$ ipython --no-banner

In [1]: import numpy as np

In [2]: from numpy import linalg as LA

In [3]: np.set_printoptions(suppress=True, linewidth=100)

In [4]: out = np.array([[1, 1], [1, -1]])

In [5]: rng = np.random.default_rng(29)

In [6]: mat = np.kron(out, np.kron(out, out))[rng.permutation(8)][:4]

In [7]: mat
Out[7]: 
array([[ 1, -1,  1, -1, -1,  1, -1,  1],
       [ 1, -1, -1,  1,  1, -1, -1,  1],
       [ 1,  1,  1,  1,  1,  1,  1,  1],
       [ 1,  1, -1, -1, -1, -1,  1,  1]])

In [8]: W1 = np.array([[2, 3, 1],
   ...:     [3, 3, 1],
   ...:     [0, 0, 1],
   ...:     [0, 0, 1],
   ...:     [2, 3, 1],
   ...:     [3, 3, 0],
   ...:     [1, 1, 3],
   ...:     [3, 0, 1]])

In [9]: c = np.array([3, 0, 4])

In [10]: act = np.maximum(mat @ W1 + c, 0)

In [11]: act
Out[11]: 
array([[ 5,  0,  1],
       [ 3,  0,  3],
       [17, 13, 13],
       [ 7,  1,  7]])

In [12]: Z = np.array([[3, -4, 1], [5, -2, 4], [4, 5, 0]])

In [13]: W1 @ Z
Out[13]: 
array([[ 25,  -9,  14],
       [ 28, -13,  15],
       [  4,   5,   0],
       [  4,   5,   0],
       [ 25,  -9,  14],
       [ 24, -18,  15],
       [ 20,   9,   5],
       [ 13,  -7,   3]])

In [14]: (act @ Z).round(6).argmax(axis=1)
Out[14]: array([0, 0, 0, 0])

In [15]: x = np.array([2, -1, 3])

In [16]: y = act @ x

In [17]: np.round(LA.solve(act.T @ act, act.T @ y), 2)
Out[17]: array([ 2., -1.,  3.])

In [18]: y = y + 0.1 * rng.normal(size=4)

In [19]: y.round(2)
Out[19]: array([13.01, 14.98, 60.03, 34.  ])

In [20]: c, *_ = LA.lstsq(act, y)

In [21]: c.round(2)
Out[21]: array([ 2., -1.,  3.])

In [22]: [round(float(LA.norm(LA.solve(act.T @ act + lam * np.eye(3), act.T @ y))), 2) for lam in (0, 1, 10, 100)]
Out[22]: [3.74, 3.64, 3.14, 2.34]

In [23]: np.round(act.T @ (y - act @ c), 2) + 0
Out[23]: array([0., 0., 0.])

In [24]: Z = np.sign(np.array([[-1, 0], [2, 0]]))

In [25]: out = (np.tril(Z, -1) + np.eye(2)) @ (np.triu(Z, 1) + np.eye(2))

In [26]: ev = np.array([-4, -3])

In [27]: F = np.rint(out * ev @ LA.inv(out)) + 0

In [28]: F
Out[28]: 
array([[-4.,  0.],
       [-1., -3.]])

In [29]: proj = np.triu(np.array([[0, 5], [4, 4]]), 1) + np.eye(2)

In [30]: out = proj @ F @ LA.inv(proj)

In [31]: np.trace(out), np.trace(F)
Out[31]: (np.float64(-7.0), np.float64(-7.0))

In [32]: np.round(np.poly(out), 2)
Out[32]: array([ 1.,  7., 12.])

In [33]: K = np.load("a.npy")

In [34]: K.round(2)
Out[34]: 
array([[ 1.  ,  0.  ,  0.  ],
       [ 0.  , -0.71,  0.71],
       [ 0.  , -0.71, -0.71]])

In [35]: x = np.array([-3, 1, -2])

In [36]: y = K @ x

In [37]: print(y.round(2))
[-3.   -2.12  0.71]

In [38]: np.round(LA.solve(K, y), 2)
Out[38]: array([-3.,  1., -2.])

In [39]: out = K / np.sqrt((K ** 2).mean(axis=1, keepdims=True))

In [40]: print(np.round(K - K.mean(axis=1, keepdims=True), 2) + 0)
[[ 0.67 -0.33 -0.33]
 [ 0.   -0.71  0.71]
 [ 0.47 -0.24 -0.24]]

In [41]: out[2].round(2)
Out[41]: array([ 0.  , -1.22, -1.22])

In [42]: np.round(LA.norm(out, axis=1), 2)
Out[42]: array([1.73, 1.73, 1.73])

In [43]: W0 = np.loadtxt("out14.csv", delimiter=",")

In [44]: W0
Out[44]: 
array([[3., 0., 2.],
       [0., 3., 0.],
       [2., 0., 3.]])

In [45]: r0, r1 = mat[1], mat[2]

In [46]: r0 @ r1
Out[46]: np.int64(0)

In [47]: r0 @ r0
Out[47]: np.int64(8)

In [48]: pr = (r0 @ r1) / (r0 @ r0) * r0

In [49]: (r1 - pr) @ r0
Out[49]: np.float64(0.0)

In [50]: r1 - pr
Out[50]: array([1., 1., 1., 1., 1., 1., 1., 1.])

In [51]: LA.matrix_rank(np.outer(r0, r1))
Out[51]: np.int64(1)

In [52]: W1 = np.array([[-3, 0], [-1, -3]])

In [53]: c = np.array([1, 2])

In [54]: act = np.maximum(F @ W1 + c, 0)

In [55]: LA.matrix_rank(act)
Out[55]: np.int64(2)

In [56]: act
Out[56]: 
array([[13.,  2.],
       [ 7., 11.]])

In [57]: Z = np.array([[-1, 3], [-7, 1]])

In [58]: act @ Z
Out[58]: 
array([[-27.,  41.],
       [-84.,  32.]])

In [59]: (act @ Z).round(6).argmax(axis=1)
Out[59]: array([1, 1])

In [60]: ev, vecs = LA.eig(W0)

In [61]: np.round(np.sort(LA.eigvals(W0.T)), 2)
Out[61]: array([1., 3., 5.])

In [62]: np.round(W0 @ vecs[:, 0] - ev[0] * vecs[:, 0], 2) + 0
Out[62]: array([0., 0., 0.])

In [63]: np.round(np.sort(LA.eigvals(LA.inv(W0))), 2)
Out[63]: array([0.2 , 0.33, 1.  ])

In [64]: np.round(np.sort(LA.eigvals(W0 @ W0)), 2)
Out[64]: array([ 1.,  9., 25.])

In [65]: E = np.loadtxt("block1.csv", delimiter=",")

In [66]: E.round(2)
Out[66]: 
array([[-0.41,  0.56,  0.72],
       [-0.82,  0.13, -0.56],
       [-0.41, -0.82,  0.41]])

In [67]: x = np.array([1, -1, 1])

In [68]: y = E @ x

In [69]: print(y.round(2))
[-0.26 -1.51  0.82]

In [70]: np.round(LA.solve(E, y), 2)
Out[70]: array([ 1., -1.,  1.])

In [71]: print(np.round(LA.solve(E, y + E[:, 0]), 2))
[ 2. -1.  1.]

In [72]: r0 = np.array([0, 2, 3])

In [73]: out = E + np.outer(r0, np.eye(3)[0])

In [74]: LA.matrix_rank(out - E)
Out[74]: np.int64(1)

In [75]: print(LA.matrix_rank(LA.inv(out) - LA.inv(E), tol=1e-8))
1

In [76]: out.round(2)
Out[76]: 
array([[-0.41,  0.56,  0.72],
       [ 1.18,  0.13, -0.56],
       [ 2.59, -0.82,  0.41]])

In [77]: round(LA.det(out) / LA.det(E), 2), np.round(1 + LA.solve(E, r0)[0], 2)
Out[77]: (np.float64(-1.86), np.float64(-1.86))
